In [1]: import numpy as np

In [2]: from numpy import linalg as LA

In [3]: np.set_printoptions(precision=2, suppress=True, linewidth=120, floatmode="fixed")

In [4]: rng = np.random.default_rng(94974)

In [5]: idx = rng.integers(0, 2, 6)

In [6]: X = np.triu((idx[:, None] == idx) & (rng.random((6, 6)) < 0.8), 1).astype(int)

In [7]: X += X.T

In [8]: X
Out[8]: 
array([[0, 0, 0, 0, 0, 0],
       [0, 0, 1, 0, 1, 0],
       [0, 1, 0, 1, 1, 0],
       [0, 0, 1, 0, 1, 0],
       [0, 1, 1, 1, 0, 0],
       [0, 0, 0, 0, 0, 0]])

In [9]: X @ X
Out[9]: 
array([[0, 0, 0, 0, 0, 0],
       [0, 2, 1, 2, 1, 0],
       [0, 1, 3, 1, 2, 0],
       [0, 2, 1, 2, 1, 0],
       [0, 1, 2, 1, 3, 0],
       [0, 0, 0, 0, 0, 0]])

In [10]: np.trace(X @ X @ X) // 6
Out[10]: np.int64(2)

In [11]: X.sum(axis=0)
Out[11]: array([0, 2, 3, 2, 3, 0])

In [12]: L = np.diag(X.sum(axis=1)) - X

In [13]: LA.matrix_rank(L)
Out[13]: np.int64(3)

In [14]: round(LA.det(L[1:, 1:]))
Out[14]: 0

In [15]: np.flatnonzero(LA.matrix_power((X != 0) + (X.T != 0) + np.eye(6), 6)[4])
Out[15]: array([1, 2, 3, 4])

In [16]: (X != 0).astype(int)
Out[16]: 
array([[0, 0, 0, 0, 0, 0],
       [0, 0, 1, 0, 1, 0],
       [0, 1, 0, 1, 1, 0],
       [0, 0, 1, 0, 1, 0],
       [0, 1, 1, 1, 0, 0],
       [0, 0, 0, 0, 0, 0]])

In [17]: ev, vecs = LA.eigh(X)

In [18]: np.unique(ev.round(6) + 0, return_counts=True)[1]
Out[18]: array([1, 1, 3, 1])

In [19]: np.abs(vecs[:, -1])
Out[19]: array([0.00, 0.44, 0.56, 0.44, 0.56, 0.00])

In [20]: np.round(vecs @ np.diag(ev) @ vecs.T, 2) + 0
Out[20]: 
array([[0.00, 0.00, 0.00, 0.00, 0.00, 0.00],
       [0.00, 0.00, 1.00, 0.00, 1.00, 0.00],
       [0.00, 1.00, 0.00, 1.00, 1.00, 0.00],
       [0.00, 0.00, 1.00, 0.00, 1.00, 0.00],
       [0.00, 1.00, 1.00, 1.00, 0.00, 0.00],
       [0.00, 0.00, 0.00, 0.00, 0.00, 0.00]])

In [21]: np.round(vecs.T @ X @ vecs, 2) + 0
Out[21]: 
array([[-1.56,  0.00,  0.00,  0.00,  0.00,  0.00],
       [ 0.00, -1.00,  0.00,  0.00,  0.00,  0.00],
       [ 0.00,  0.00,  0.00,  0.00,  0.00,  0.00],
       [ 0.00,  0.00,  0.00,  0.00,  0.00,  0.00],
       [ 0.00,  0.00,  0.00,  0.00,  0.00,  0.00],
       [ 0.00,  0.00,  0.00,  0.00,  0.00,  2.56]])

In [22]: LA.eigvalsh(X + -1 * np.eye(6))
Out[22]: array([-2.56, -2.00, -1.00, -1.00, -1.00,  1.56])
